% python3 -q
>>> import numpy as np
>>> import numpy.linalg as la
>>> np.set_printoptions(precision=2, suppress=True, linewidth=120)
>>> J = np.load("test16.npy")
>>> J
array([[ -3,  -6,  -5,   8,  -4,  -2,  -1,   3],
       [ -9,  -1,  -8,   8,  -2,   4,  -3,   4],
       [  4,   7,   4,  -5,  -3,   7,  -7,   9],
       [  8,   0,  -7,   6,  -7,  -3,  -5,  -4],
       [  0,  -1,   7,  -8,   2,  -1,  -7,  -5],
       [ -3,  -8,   4,  -3,   8,   4,  -9,   7],
       [ -7,   8,  -6,   2,  -4,   8,  -3,  -2],
       [-30,  -9, -29,  32, -10,  10, -10,  15]])
>>> U, s, Vt = la.svd(J, full_matrices=False)
>>> np.round(Vt @ Vt.T, 2) + 0
array([[1., 0., 0., 0., 0., 0., 0., 0.],
       [0., 1., 0., 0., 0., 0., 0., 0.],
       [0., 0., 1., 0., 0., 0., 0., 0.],
       [0., 0., 0., 1., 0., 0., 0., 0.],
       [0., 0., 0., 0., 1., 0., 0., 0.],
       [0., 0., 0., 0., 0., 1., 0., 0.],
       [0., 0., 0., 0., 0., 0., 1., 0.],
       [0., 0., 0., 0., 0., 0., 0., 1.]])
>>> np.round(U.T @ U, 2) + 0
array([[1., 0., 0., 0., 0., 0., 0., 0.],
       [0., 1., 0., 0., 0., 0., 0., 0.],
       [0., 0., 1., 0., 0., 0., 0., 0.],
       [0., 0., 0., 1., 0., 0., 0., 0.],
       [0., 0., 0., 0., 1., 0., 0., 0.],
       [0., 0., 0., 0., 0., 1., 0., 0.],
       [0., 0., 0., 0., 0., 0., 1., 0.],
       [0., 0., 0., 0., 0., 0., 0., 1.]])
>>> U.shape, s.shape, Vt.shape
((8, 8), (8,), (8, 8))
>>> (s > 1e-8).sum()
np.int64(7)
>>> np.round(s / s[0], 2) + 0
array([1.  , 0.36, 0.29, 0.23, 0.18, 0.07, 0.02, 0.  ])
>>> M = np.load("mat.npy")
>>> print(M)
[[  8   6 -19 -26]
 [-44  20  -4  20]
 [-21  -2  23  27]
 [ -6  17 -35   8]
 [ 32 -15   2   0]
 [ -4 -15  41 -10]
 [ 10  -5   0  10]
 [ -8   8 -10  -4]
 [-24   0  24   8]]
>>> # rank 3
>>> round(float(la.norm(M, 2) / la.norm(M)), 2)
0.7
>>> la.cond(M) > 100
np.True_
